$ python3 -q
>>> import numpy as np
>>> import numpy.linalg as la
>>> np.set_printoptions(suppress=True, linewidth=140)
>>> def tidy(a):
...     return np.round(a, 2) + 0
... 
>>> W0 = np.load("w.npy")
>>> tidy(W0)
array([[-1.15, -0.64, -2.11,  1.5 ,  3.25,  0.98, -0.52, -0.18,  1.26, -1.66, -0.65],
       [ 2.45, -0.81,  1.18,  1.14,  1.88, -1.82,  0.02, -1.55,  1.17,  1.  ,  2.01],
       [ 0.72,  1.13, -1.93,  0.57, -1.1 , -0.79, -3.97,  0.3 ,  0.6 ,  1.03,  0.1 ],
       [ 0.72,  2.13, -0.24, -2.04,  0.69,  1.34, -0.53, -0.64, -0.68, -2.1 ,  2.81],
       [-1.58, -0.76,  0.41, -2.49,  0.24, -1.83, -0.26,  1.83,  2.81, -0.31,  0.85],
       [-1.44,  0.35, -1.27, -0.87,  1.03, -3.28,  0.19, -1.27, -2.62, -0.04, -0.24],
       [ 0.58,  3.43,  0.73,  1.47,  0.96, -1.26,  1.03,  2.45,  0.21, -0.34, -0.69],
       [-0.58, -1.22,  2.96,  0.79,  0.61, -0.23, -2.52,  1.08, -1.69, -1.72, -0.07],
       [-2.59,  0.11, -0.13,  1.73, -0.01,  0.72,  0.29,  0.91, -0.7 ,  1.99,  3.07],
       [-1.3 ,  0.65,  0.38,  1.9 , -2.35, -1.13,  0.37, -1.99,  1.45, -2.41,  0.53],
       [-1.73,  1.94,  2.03, -0.78,  1.13,  0.85, -0.96, -2.26,  0.99,  1.68, -1.3 ]])
>>> f = np.array([2, 2, -2, 2, -2, -2, -2, 1, 0, -1, -1])
>>> Y = W0 + np.outer(f, np.eye(11)[5])
>>> tidy(la.det(Y) / la.det(W0)), tidy(1 + la.solve(W0, f)[5])
(np.float64(1.62), np.float64(1.62))
>>> x = np.array([3, 0, 0, 1, -3, -1, 1, 5, 5, -1, 1])
>>> h1 = np.maximum(W0 @ x, 0)
>>> tidy(np.maximum(W0 @ x, 0) - np.maximum(-W0 @ x, 0))
array([ -6.79,   3.77,   6.46,  -5.54,  17.97, -24.48,  15.55,  -6.48,  -4.32,   6.83, -20.52])
>>> np.flatnonzero(h1 > 1e-9)
array([1, 2, 4, 6, 9])
>>> tidy(h1)
array([ 0.  ,  3.77,  6.46,  0.  , 17.97,  0.  , 15.55,  0.  ,  0.  ,  6.83,  0.  ])
>>> tidy(W0.T @ h1)
array([-14.5 ,  48.31,  13.37,  -0.8 ,   3.21, -72.27, -11.65,  53.63,  71.84, -16.83,  16.37])
